% python3 -q
>>> import numpy as np
>>> np.set_printoptions(precision=2, suppress=True, linewidth=120)
>>> rd = lambda a: np.round(a, 2) + 0
>>> E = np.abs(np.array([[2, -1, 3, -2, 0, -1, -3, 1, -2],
...     [-3, -2, -1, 2, -2, 3, 3, 0, -3],
...     [3, 2, 2, -2, 3, -2, -2, 0, -2],
...     [-2, -3, 2, -2, 3, 3, -1, 3, -1],
...     [-1, 2, 1, 2, -2, -1, 1, 2, -1],
...     [-3, -1, -1, 1, 1, 1, -2, 2, 2],
...     [0, -3, -3, -1, -3, 0, 3, 0, 1],
...     [-3, 1, 1, 3, 3, -1, -3, 2, -1],
...     [-1, 1, 1, -1, 3, -1, -1, -2, 3]])) + np.eye(9)
>>> E = E / E.sum(axis=1, keepdims=True)
>>> rd(E)
array([[0.19, 0.06, 0.19, 0.12, 0.  , 0.06, 0.19, 0.06, 0.12],
       [0.15, 0.15, 0.05, 0.1 , 0.1 , 0.15, 0.15, 0.  , 0.15],
       [0.16, 0.11, 0.16, 0.11, 0.16, 0.11, 0.11, 0.  , 0.11],
       [0.1 , 0.14, 0.1 , 0.14, 0.14, 0.14, 0.05, 0.14, 0.05],
       [0.07, 0.14, 0.07, 0.14, 0.21, 0.07, 0.07, 0.14, 0.07],
       [0.2 , 0.07, 0.07, 0.07, 0.07, 0.13, 0.13, 0.13, 0.13],
       [0.  , 0.2 , 0.2 , 0.07, 0.2 , 0.  , 0.27, 0.  , 0.07],
       [0.16, 0.05, 0.05, 0.16, 0.16, 0.05, 0.16, 0.16, 0.05],
       [0.07, 0.07, 0.07, 0.07, 0.2 , 0.07, 0.07, 0.13, 0.27]])
>>> # row-stochastic, so 1 is an eigenvalue
>>> x = np.array([5, 5, 3, 3, 3, 1, 5, 2, 5])
>>> rd(E @ np.eye(9)[7])
array([0.06, 0.  , 0.  , 0.14, 0.14, 0.13, 0.  , 0.16, 0.13])
>>> rd((E * x).sum(axis=1))
array([3.94, 3.9 , 3.74, 3.24, 3.43, 3.67, 4.07, 3.58, 3.67])
>>> print(rd(E @ (2 * x)))
[7.88 7.8  7.47 6.48 6.86 7.33 8.13 7.16 7.33]
>>> np.linalg.norm(E @ x) <= np.linalg.norm(E, 2) * np.linalg.norm(x) + 1e-9
np.True_
>>> rd(E @ np.ones(9))
array([1., 1., 1., 1., 1., 1., 1., 1., 1.])
>>> rd(E @ x)
array([3.94, 3.9 , 3.74, 3.24, 3.43, 3.67, 4.07, 3.58, 3.67])
>>> f = np.array([2, 1, 0, 2, 3, 1, 1, 2, 0])
>>> M2 = E + np.outer(f, np.eye(9)[4])
>>> rd(np.linalg.det(M2) / np.linalg.det(E)), rd(1 + np.linalg.solve(E, f)[4])
(np.float64(-11.24), np.float64(-11.24))
>>> np.linalg.matrix_rank(M2 - E)
np.int64(1)
>>> rd(np.linalg.matrix_power(E, 100))
array([[0.11, 0.12, 0.11, 0.11, 0.14, 0.08, 0.13, 0.08, 0.11],
       [0.11, 0.12, 0.11, 0.11, 0.14, 0.08, 0.13, 0.08, 0.11],
       [0.11, 0.12, 0.11, 0.11, 0.14, 0.08, 0.13, 0.08, 0.11],
       [0.11, 0.12, 0.11, 0.11, 0.14, 0.08, 0.13, 0.08, 0.11],
       [0.11, 0.12, 0.11, 0.11, 0.14, 0.08, 0.13, 0.08, 0.11],
       [0.11, 0.12, 0.11, 0.11, 0.14, 0.08, 0.13, 0.08, 0.11],
       [0.11, 0.12, 0.11, 0.11, 0.14, 0.08, 0.13, 0.08, 0.11],
       [0.11, 0.12, 0.11, 0.11, 0.14, 0.08, 0.13, 0.08, 0.11],
       [0.11, 0.12, 0.11, 0.11, 0.14, 0.08, 0.13, 0.08, 0.11]])
>>> rd(np.linalg.matrix_power(E, 2))
array([[0.12, 0.11, 0.13, 0.1 , 0.13, 0.08, 0.15, 0.06, 0.12],
       [0.12, 0.12, 0.11, 0.1 , 0.13, 0.09, 0.14, 0.08, 0.13],
       [0.12, 0.11, 0.12, 0.11, 0.13, 0.09, 0.13, 0.08, 0.12],
       [0.13, 0.11, 0.09, 0.12, 0.13, 0.1 , 0.12, 0.09, 0.1 ],
       [0.12, 0.12, 0.09, 0.12, 0.15, 0.09, 0.12, 0.1 , 0.1 ],
       [0.13, 0.1 , 0.11, 0.11, 0.12, 0.08, 0.15, 0.09, 0.12],
       [0.09, 0.15, 0.12, 0.1 , 0.17, 0.08, 0.14, 0.05, 0.1 ],
       [0.11, 0.12, 0.11, 0.12, 0.14, 0.08, 0.14, 0.09, 0.09],
       [0.11, 0.1 , 0.09, 0.11, 0.16, 0.08, 0.11, 0.11, 0.13]])
>>> print(rd(E @ np.ones(9)))
[1. 1. 1. 1. 1. 1. 1. 1. 1.]
>>> print(rd(E.sum(axis=1)))
[1. 1. 1. 1. 1. 1. 1. 1. 1.]
>>> pr = np.eye(9)[8]
>>> for _ in range(5):
...     pr = pr @ E
...     print(pr.round(2))
... 
[0.07 0.07 0.07 0.07 0.2  0.07 0.07 0.13 0.27]
[0.11 0.1  0.09 0.11 0.16 0.08 0.11 0.11 0.13]
[0.11 0.11 0.1  0.11 0.15 0.08 0.13 0.09 0.11]
[0.11 0.11 0.11 0.11 0.14 0.08 0.13 0.08 0.11]
[0.11 0.12 0.11 0.11 0.14 0.08 0.13 0.08 0.11]
>>> Q, R = np.linalg.qr(E)
>>> rd(Q.T @ Q)
array([[1., 0., 0., 0., 0., 0., 0., 0., 0.],
       [0., 1., 0., 0., 0., 0., 0., 0., 0.],
       [0., 0., 1., 0., 0., 0., 0., 0., 0.],
       [0., 0., 0., 1., 0., 0., 0., 0., 0.],
       [0., 0., 0., 0., 1., 0., 0., 0., 0.],
       [0., 0., 0., 0., 0., 1., 0., 0., 0.],
       [0., 0., 0., 0., 0., 0., 1., 0., 0.],
       [0., 0., 0., 0., 0., 0., 0., 1., 0.],
       [0., 0., 0., 0., 0., 0., 0., 0., 1.]])
>>> rd(np.trace(Q @ Q.T))
np.float64(9.0)
>>> rd(R)
array([[-0.41, -0.25, -0.26, -0.3 , -0.3 , -0.27, -0.34, -0.24, -0.31],
       [ 0.  , -0.26, -0.17, -0.12, -0.29, -0.07, -0.2 , -0.05, -0.1 ],
       [ 0.  ,  0.  , -0.17,  0.  ,  0.02,  0.07, -0.11,  0.05, -0.01],
       [ 0.  ,  0.  ,  0.  , -0.11, -0.1 ,  0.02,  0.03, -0.14,  0.04],
       [ 0.  ,  0.  ,  0.  ,  0.  , -0.17,  0.  ,  0.  , -0.08, -0.14],
       [ 0.  ,  0.  ,  0.  ,  0.  ,  0.  , -0.08,  0.14, -0.03, -0.05],
       [ 0.  ,  0.  ,  0.  ,  0.  ,  0.  ,  0.  , -0.07, -0.05, -0.06],
       [ 0.  ,  0.  ,  0.  ,  0.  ,  0.  ,  0.  ,  0.  ,  0.13,  0.01],
       [ 0.  ,  0.  ,  0.  ,  0.  ,  0.  ,  0.  ,  0.  ,  0.  ,  0.15]])
>>> rd(abs(R[0, 0])), rd(np.linalg.norm(E[:, 0]))
(np.float64(0.41), np.float64(0.41))
